$ python3 -q
>>> import numpy as np
>>> import numpy.linalg as la
>>> np.set_printoptions(precision=2, suppress=True, linewidth=120, sign=" ")
>>> rnd = lambda a: np.round(a, 2) + 0
>>> rng = np.random.default_rng(786293)
>>> E = np.triu(rng.random((3, 3)) < 0.8, 1).astype(int)
>>> E = E + E.T
>>> E
array([[ 0,  1,  1],
       [ 1,  0,  1],
       [ 1,  1,  0]])
>>> evals, V = la.eigh(E)
>>> rnd(la.eigvalsh(E @ E))
array([ 1.,  1.,  4.])
>>> rnd(V.T @ V)
array([[ 1.,  0.,  0.],
       [ 0.,  1.,  0.],
       [ 0.,  0.,  1.]])
>>> np.unique(evals.round(6) + 0, return_counts=True)[1]
array([ 2,  1])
>>> print(rnd(evals))
[-1. -1.  2.]
>>> evals.sum(), np.trace(E)
(np.float64(0.0), np.int64(0))
>>> F = np.load("sample3.npy")
>>> F
array([[ 1,  0,  1,  0],
       [ 0,  1,  0,  1],
       [ 1,  0,  1,  0],
       [ 0,  1,  0,  1]])
>>> left, sig, vt = la.svd(F)
>>> np.argmax(sig[:-1] / (sig[1:] + 1e-6)) + 1
np.int64(2)
>>> rnd(sig)
array([ 2.,  2.,  0.,  0.])
>>> Y = left[:, :2] @ np.diag(sig[:2]) @ vt[:2]
>>> rnd(np.abs(F - Y).max())
np.float64(0.0)
>>> rnd(la.norm(F - Y) / la.norm(F))
np.float64(0.0)
>>> rnd(la.norm(F - Y, 2)), rnd(sig[2])
(np.float64(0.0), np.float64(0.0))
>>> C2 = F.T @ F
>>> np.allclose(C2, C2.T)
True
>>> np.trace(C2), (F ** 2).sum()
(np.int64(8), np.int64(8))
>>> np.diag(C2)
array([ 2,  2,  2,  2])
>>> la.matrix_rank(C2)
np.int64(2)
>>> rnd(la.eigvalsh(C2)[::-1])
array([ 4.,  4.,  0.,  0.])
>>> P = np.triu(np.array([[0, 1, 1, -2], [2, 2, 2, -1], [2, 2, 0, 0], [-1, 0, 2, 1]]), 1) + np.eye(4)
>>> Y = P @ F @ la.inv(P)
>>> print(np.trace(Y), np.trace(F))
4.0 4
>>> rnd(np.poly(Y))
array([ 1., -4.,  4.,  0.,  0.])
>>> rnd(la.det(Y))
np.float64(0.0)
>>> P @ F - F @ P
array([[ 1., -2.,  0.,  1.],
       [ 2., -1.,  0.,  0.],
       [ 0., -1., -1.,  2.],
       [ 0.,  0., -2.,  1.]])
>>> left, sig, vt = la.svd(F)
>>> V = vt[:(sig > 1e-8).sum()]
>>> x0 = F[0] + -3 * F[2] + rng.integers(2) * np.eye(4)[2]
>>> x0
array([-2.,  0., -1.,  0.])
>>> np.allclose(V.T @ V @ x0, x0)
False
>>> rnd(V.T @ V)
array([[ 0.5,  0. ,  0.5,  0. ],
       [ 0. ,  0.5,  0. ,  0.5],
       [ 0.5,  0. ,  0.5,  0. ],
       [ 0. ,  0.5,  0. ,  0.5]])
>>> print(rnd(la.norm(x0 - V.T @ V @ x0)))
0.71
>>> rnd(np.diag(V.T @ V))
array([ 0.5,  0.5,  0.5,  0.5])
